$ ipython --no-banner

In [1]: import numpy as np

In [2]: np.set_printoptions(precision=2, suppress=True, linewidth=140, sign=" ")

In [3]: def tidy(a):
   ...:     return np.round(a, 2) + 0
   ...: 

In [4]: X = np.loadtxt("m.csv", delimiter=",")

In [5]: X
Out[5]: 
array([[-2., -1.,  0.,  1.,  2.,  3.],
       [ 4.,  5.,  6.,  7.,  8.,  9.],
       [10., 11., 12., 13., 14., 15.],
       [16., 17., 18., 19., 20., 21.],
       [22., 23., 24., 25., 26., 27.],
       [28., 29., 30., 31., 32., 33.]])

In [6]: A2 = X / np.linalg.norm(X, axis=1, keepdims=True)

In [7]: gram = A2 @ A2.T

In [8]: (np.abs(gram) > 0.9).astype(int)
Out[8]: 
array([[ 1,  0,  0,  0,  0,  0],
       [ 0,  1,  1,  1,  1,  1],
       [ 0,  1,  1,  1,  1,  1],
       [ 0,  1,  1,  1,  1,  1],
       [ 0,  1,  1,  1,  1,  1],
       [ 0,  1,  1,  1,  1,  1]])

In [9]: print(tidy(np.degrees(np.arccos(np.clip(gram[1, 2], -1, 1)))))
6.94

In [10]: np.argwhere(np.triu(np.abs(gram) > 0.95, 1))
Out[10]: 
array([[ 1,  2],
       [ 1,  3],
       [ 1,  4],
       [ 1,  5],
       [ 2,  3],
       [ 2,  4],
       [ 2,  5],
       [ 3,  4],
       [ 3,  5],
       [ 4,  5]])

In [11]: th = np.radians(180)

In [12]: Rm = np.eye(6)

In [13]: Rm[3, 3] = Rm[2, 2] = np.cos(th)

In [14]: Rm[3, 2], Rm[2, 3] = -np.sin(th), np.sin(th)

In [15]: tidy(Rm)
Out[15]: 
array([[ 1.,  0.,  0.,  0.,  0.,  0.],
       [ 0.,  1.,  0.,  0.,  0.,  0.],
       [ 0.,  0., -1.,  0.,  0.,  0.],
       [ 0.,  0.,  0., -1.,  0.,  0.],
       [ 0.,  0.,  0.,  0.,  1.,  0.],
       [ 0.,  0.,  0.,  0.,  0.,  1.]])

In [16]: A2 = X @ Rm.T

In [17]: tidy(A2)
Out[17]: 
array([[ -2.,  -1.,   0.,  -1.,   2.,   3.],
       [  4.,   5.,  -6.,  -7.,   8.,   9.],
       [ 10.,  11., -12., -13.,  14.,  15.],
       [ 16.,  17., -18., -19.,  20.,  21.],
       [ 22.,  23., -24., -25.,  26.,  27.],
       [ 28.,  29., -30., -31.,  32.,  33.]])

In [18]: np.allclose(X @ X.T, A2 @ A2.T)
Out[18]: True

In [19]: tidy(np.linalg.det(Rm)), np.trace(Rm)
Out[19]: (np.float64(1.0), np.float64(2.0))

In [20]: np.allclose(np.linalg.norm(X, axis=1), np.linalg.norm(A2, axis=1))
Out[20]: True

In [21]: np.abs(A2 - X).max(axis=0)
Out[21]: array([  0.,   0.,  60.,  62.,   0.,   0.])

In [22]: print([round(float(x), 2) for x in np.linalg.svd(X, compute_uv=False)[:3]])
[111.81, 5.63, 0.0]

In [23]: np.linalg.matrix_rank(X, rtol=0.1)
Out[23]: np.int64(1)

In [24]: np.linalg.cond(X) > 100
Out[24]: np.True_

In [25]: Uu, s, vt = np.linalg.svd(X)

In [26]: tidy(s)
Out[26]: array([ 111.81,    5.63,    0.  ,    0.  ,    0.  ,    0.  ])

In [27]: np.argmax(s[:-1] / (s[1:] + 1e-6)) + 1
Out[27]: np.int64(2)

In [28]: A2 = Uu[:, :2] @ np.diag(s[:2]) @ vt[:2]

In [29]: np.linalg.matrix_rank(A2)
Out[29]: np.int64(2)

In [30]: np.linalg.matrix_rank(X, rtol=0.05)
Out[30]: np.int64(2)

In [31]: print(tidy(np.abs(X - A2).max()))
0.0

In [32]: blk = np.stack([X, 3 * X, X[::-1]])

In [33]: tidy(np.linalg.norm(blk, axis=(1, 2)))
Out[33]: array([ 111.96,  335.87,  111.96])

In [34]: np.einsum("bij,cij->bc", blk, blk)
Out[34]: 
array([[  12534.,   37602.,    4974.],
       [  37602.,  112806.,   14922.],
       [   4974.,   14922.,   12534.]])

In [35]: M = np.load("case5.npy")

In [36]: print(M)
[[  5.   0.   5.   3.   1.   2.]
 [  0.   4.   0.   0.   0.   0.]
 [  5.   0.  29.  15.   5.  10.]
 [  3.   0.  15.  13.   3.   6.]
 [  1.   0.   5.   3.   5.   2.]
 [  2.   0.  10.   6.   2.   8.]]

In [37]: # splits into 2 blocks

In [38]: vals, V = np.linalg.eigh(M)

In [39]: vec = np.array([-5, 3, -1, -8, -6, 8])

In [40]: np.abs(M).sum(axis=1).max(), tidy(np.abs(vals).max())
Out[40]: (np.float64(64.0), np.float64(44.0))

In [41]: tidy(V * np.sqrt(vals) @ V.T)
Out[41]: 
array([[ 2.12,  0.  ,  0.58,  0.35,  0.12,  0.23],
       [ 0.  ,  2.  ,  0.  ,  0.  ,  0.  ,  0.  ],
       [ 0.58,  0.  ,  4.9 ,  1.74,  0.58,  1.16],
       [ 0.35,  0.  ,  1.74,  3.04,  0.35,  0.69],
       [ 0.12,  0.  ,  0.58,  0.35,  2.12,  0.23],
       [ 0.23,  0.  ,  1.16,  0.69,  0.23,  2.46]])

In [42]: tidy(V * np.maximum(vals, 0) @ V.T)
Out[42]: 
array([[  5.,   0.,   5.,   3.,   1.,   2.],
       [  0.,   4.,   0.,   0.,   0.,   0.],
       [  5.,   0.,  29.,  15.,   5.,  10.],
       [  3.,   0.,  15.,  13.,   3.,   6.],
       [  1.,   0.,   5.,   3.,   5.,   2.],
       [  2.,   0.,  10.,   6.,   2.,   8.]])

In [43]: tidy(np.linalg.eigvalsh(M[1:, 1:]))
Out[43]: array([  4.,   4.,   4.,   4.,  43.])

In [44]: tidy(vec @ M @ vec / (vec @ vec)), vals[0], tidy(vals[-1])
Out[44]: (np.float64(6.89), np.float64(4.0), np.float64(44.0))

In [45]: tidy(V * np.abs(vals) @ V.T)
Out[45]: 
array([[  5.,   0.,   5.,   3.,   1.,   2.],
       [  0.,   4.,   0.,   0.,   0.,   0.],
       [  5.,   0.,  29.,  15.,   5.,  10.],
       [  3.,   0.,  15.,  13.,   3.,   6.],
       [  1.,   0.,   5.,   3.,   5.,   2.],
       [  2.,   0.,  10.,   6.,   2.,   8.]])
